$ python3 -q
>>> import numpy as np
>>> import numpy.linalg as la
>>> np.set_printoptions(precision=2, suppress=True, linewidth=140, floatmode="fixed")
>>> m1 = np.load("run0.npy")
>>> m1
array([[ 0,  0,  0, -2, -1, -1,  0,  1, -3, -1,  1, -1,  1,  0, -2,  2],
       [ 0,  0, -3,  2,  1,  1, -2,  2, -2, -2, -1,  2, -1,  1,  0,  0],
       [ 0,  0,  0,  2, -2,  1,  1,  3,  1,  2,  0,  0,  3, -3, -3,  2],
       [ 0,  0,  0,  0,  1,  3,  1,  3,  2, -2, -2,  2,  2,  0,  0, -1],
       [ 0,  0,  0,  0,  0,  2, -2,  2,  1, -3,  2, -3,  3, -3, -3, -3],
       [ 0,  0,  0,  0,  0,  0, -3,  1, -1, -2,  0, -3, -3,  0, -2,  1],
       [ 0,  0,  0,  0,  0,  0,  0, -2,  3,  3,  0, -2,  3, -1, -1, -3],
       [ 0,  0,  0,  0,  0,  0,  0,  0,  3, -1, -3, -1,  3,  2,  2,  0],
       [ 0,  0,  0,  0,  0,  0,  0,  0,  0,  0, -3, -1,  3,  0, -3, -3],
       [ 0,  0,  0,  0,  0,  0,  0,  0,  0,  0,  2,  1,  0, -3,  3,  0],
       [ 0,  0,  0,  0,  0,  0,  0,  0,  0,  0,  0,  0,  2,  2,  3, -3],
       [ 0,  0,  0,  0,  0,  0,  0,  0,  0,  0,  0,  0,  1, -3, -3,  0],
       [ 0,  0,  0,  0,  0,  0,  0,  0,  0,  0,  0,  0,  0,  0, -3,  1],
       [ 0,  0,  0,  0,  0,  0,  0,  0,  0,  0,  0,  0,  0,  0, -1,  2],
       [ 0,  0,  0,  0,  0,  0,  0,  0,  0,  0,  0,  0,  0,  0,  0,  0],
       [ 0,  0,  0,  0,  0,  0,  0,  0,  0,  0,  0,  0,  0,  0,  0,  0]])
>>> np.allclose(m1[:-1].T @ la.lstsq(m1[:-1].T, m1[-1])[0], m1[-1])
True
>>> la.lstsq(m1[:-1].T, m1[-1])[2]
np.int32(14)
